In [1]: import numpy as np

In [2]: np.set_printoptions(precision=2, suppress=True, linewidth=140, legacy="1.25")

In [3]: W0 = np.array([[2, 1, 1], [1, 2, 1], [1, 1, 2]])

In [4]: # symmetric, so the eigenvalues are real

In [5]: vec = np.ones(3)

In [6]: for _ in range(5):
   ...:     vec = W0 @ vec
   ...:     vec /= np.linalg.norm(vec)
   ...:     print(round(vec @ W0 @ vec, 2))
   ...: 
4.0
4.0
4.0
4.0
4.0

In [7]: round(float(np.linalg.eigvalsh(W0)[-1]), 2)
Out[7]: 4.0

In [8]: np.round(np.abs(np.linalg.eigvals(W0)).max(), 2)
Out[8]: 4.0

In [9]: np.sort(np.abs(np.linalg.eigvals(W0)))
Out[9]: array([1., 1., 4.])

In [10]: np.linalg.matrix_power(W0, 4)
Out[10]: 
array([[86, 85, 85],
       [85, 86, 85],
       [85, 85, 86]])

In [11]: np.allclose(W0 @ W0.T, W0.T @ W0)
Out[11]: True

In [12]: W0 @ W0
Out[12]: 
array([[6, 5, 5],
       [5, 6, 5],
       [5, 5, 6]])

In [13]: f = np.array([9, 9, 3])

In [14]: Y = W0 + np.outer(f, np.eye(3)[2])

In [15]: np.linalg.matrix_rank(Y - W0)
Out[15]: 1

In [16]: Y
Out[16]: 
array([[ 2.,  1., 10.],
       [ 1.,  2., 10.],
       [ 1.,  1.,  5.]])

In [17]: vec = np.array([3, 2, 1])

In [18]: np.sign((W0 @ vec).round(6))
Out[18]: array([1, 1, 1])

In [19]: W0 * vec
Out[19]: 
array([[6, 2, 1],
       [3, 4, 1],
       [3, 2, 2]])

In [20]: W0 @ np.ones(3)
Out[20]: array([4., 4., 4.])

In [21]: W0 @ (2 * vec)
Out[21]: array([18, 16, 14])

In [22]: feats = np.load("a.npy")

In [23]: feats
Out[23]: 
array([[-0.01, -0.01,  0.01],
       [-0.19,  0.61, -2.23],
       [ 0.01, -0.01,  0.  ],
       [-0.1 ,  0.3 , -1.08],
       [-0.1 ,  0.29, -1.07],
       [-0.22,  0.6 , -2.19],
       [-0.08,  0.33, -1.07],
       [ 0.02, -0.02,  0.03],
       [-0.12,  0.32, -1.11],
       [ 0.  , -0.01,  0.  ],
       [-0.2 ,  0.59, -2.22],
       [-0.02, -0.02, -0.03],
       [-0.07,  0.34, -1.07],
       [-0.22,  0.59, -2.18]])

In [24]: vec = np.array([1, -2, -1])

In [25]: feats @ (2 * vec)
Out[25]: array([0.  , 1.64, 0.06, 0.76, 0.78, 1.54, 0.66, 0.06, 0.7 , 0.04, 1.68, 0.1 , 0.64, 1.56])

In [26]: feats @ np.ones(3)
Out[26]: array([-0.01, -1.81,  0.  , -0.88, -0.88, -1.81, -0.82,  0.03, -0.91, -0.01, -1.83, -0.07, -0.8 , -1.81])

In [27]: (feats @ vec).argmax()
Out[27]: 10

In [28]: feats @ np.eye(3)[0]
Out[28]: array([-0.01, -0.19,  0.01, -0.1 , -0.1 , -0.22, -0.08,  0.02, -0.12,  0.  , -0.2 , -0.02, -0.07, -0.22])

In [29]: Xc = (feats - feats.mean(axis=0)) / feats.std(axis=0)

In [30]: Xc.std(axis=0)
Out[30]: array([1., 1., 1.])

In [31]: np.argwhere(np.abs(Xc) > 2)
Out[31]: array([], shape=(0, 2), dtype=int64)

In [32]: b = np.linalg.lstsq(np.delete(Xc, 1, axis=1), Xc[:, 1])[0]

In [33]: round(1 - np.var(Xc[:, 1] - np.delete(Xc, 1, axis=1) @ b), 2)
Out[33]: 1.0

In [34]: vec = np.array([-1, 3, 1])

In [35]: target = feats @ vec

In [36]: np.linalg.solve(feats.T @ feats, feats.T @ target)
Out[36]: array([-1.,  3.,  1.])

In [37]: rng = np.random.default_rng(477)

In [38]: target = target + 0.05 * rng.normal(size=14)

In [39]: target
Out[39]: array([ 0.05, -0.18, -0.1 , -0.1 , -0.06, -0.23,  0.1 , -0.01, -0.04, -0.07, -0.25, -0.01, -0.01, -0.25])

In [40]: b, *_ = np.linalg.lstsq(feats, target)

In [41]: b.round()
Out[41]: array([-0.,  3.,  1.])

In [42]: A = np.array([[0, 1, 1], [2, 1, 0], [3, 2, 2], [3, 1, 0]])

In [43]: A[-1] = A[0] + -2 * A[1]

In [44]: A
Out[44]: 
array([[ 0,  1,  1],
       [ 2,  1,  0],
       [ 3,  2,  2],
       [-4, -1,  1]])

In [45]: Y = np.c_[A[:, :2] @ np.array([[1, 2], [0, 0]]), np.array([1, 0, 1, 0])]

In [46]: Y
Out[46]: 
array([[ 0,  0,  1],
       [ 2,  4,  0],
       [ 3,  6,  1],
       [-4, -8,  0]])

In [47]: np.round(np.linalg.lstsq(A, Y[:, 0])[0], 2) + 0
Out[47]: array([1., 0., 0.])

In [48]: np.linalg.matrix_rank(Y)
Out[48]: 2

In [49]: np.round(np.linalg.norm(Y - A @ np.linalg.lstsq(A, Y)[0], axis=0), 2) + 0
Out[49]: array([0.  , 0.  , 0.41])

In [50]: np.allclose(Y[:-1].T @ np.linalg.lstsq(Y[:-1].T, Y[-1])[0], Y[-1])
Out[50]: True

In [51]: mat = np.load("arr.npy")

In [52]: mat
Out[52]: 
array([[0, 5, 0],
       [0, 0, 0],
       [0, 5, 0],
       [2, 0, 4]])

In [53]: # row 2 repeats row 0

In [54]: mat @ np.linalg.pinv(mat) @ mat
Out[54]: 
array([[0., 5., 0.],
       [0., 0., 0.],
       [0., 5., 0.],
       [2., 0., 4.]])

In [55]: round(np.trace(np.linalg.pinv(mat) @ mat), 2)
Out[55]: 2.0

In [56]: np.unique(mat.round(6), axis=0).shape
Out[56]: (3, 3)

In [57]: np.linalg.lstsq(mat[:-1].T, mat[-1])[2]
Out[57]: 1

In [58]: U, sigma, VT = np.linalg.svd(mat)

In [59]: sigma
Out[59]: array([7.07, 4.47, 0.  ])

In [60]: np.argmax(sigma[:-1] / (sigma[1:] + 1e-6)) + 1
Out[60]: 2

In [61]: Y = U[:, :2] @ np.diag(sigma[:2]) @ VT[:2]

In [62]: round(float(np.abs(mat - Y).max()), 2)
Out[62]: 0.0

In [63]: np.linalg.matrix_rank(mat, rtol=0.05)
Out[63]: 2

In [64]: f = np.array([2, 1])

In [65]: np.correlate(mat[0], mat[3], "full")
Out[65]: array([ 0, 20,  0, 10,  0])

In [66]: np.array([np.convolve(row, f, "same") for row in mat])
Out[66]: 
array([[ 0, 10,  5],
       [ 0,  0,  0],
       [ 0, 10,  5],
       [ 4,  2,  8]])
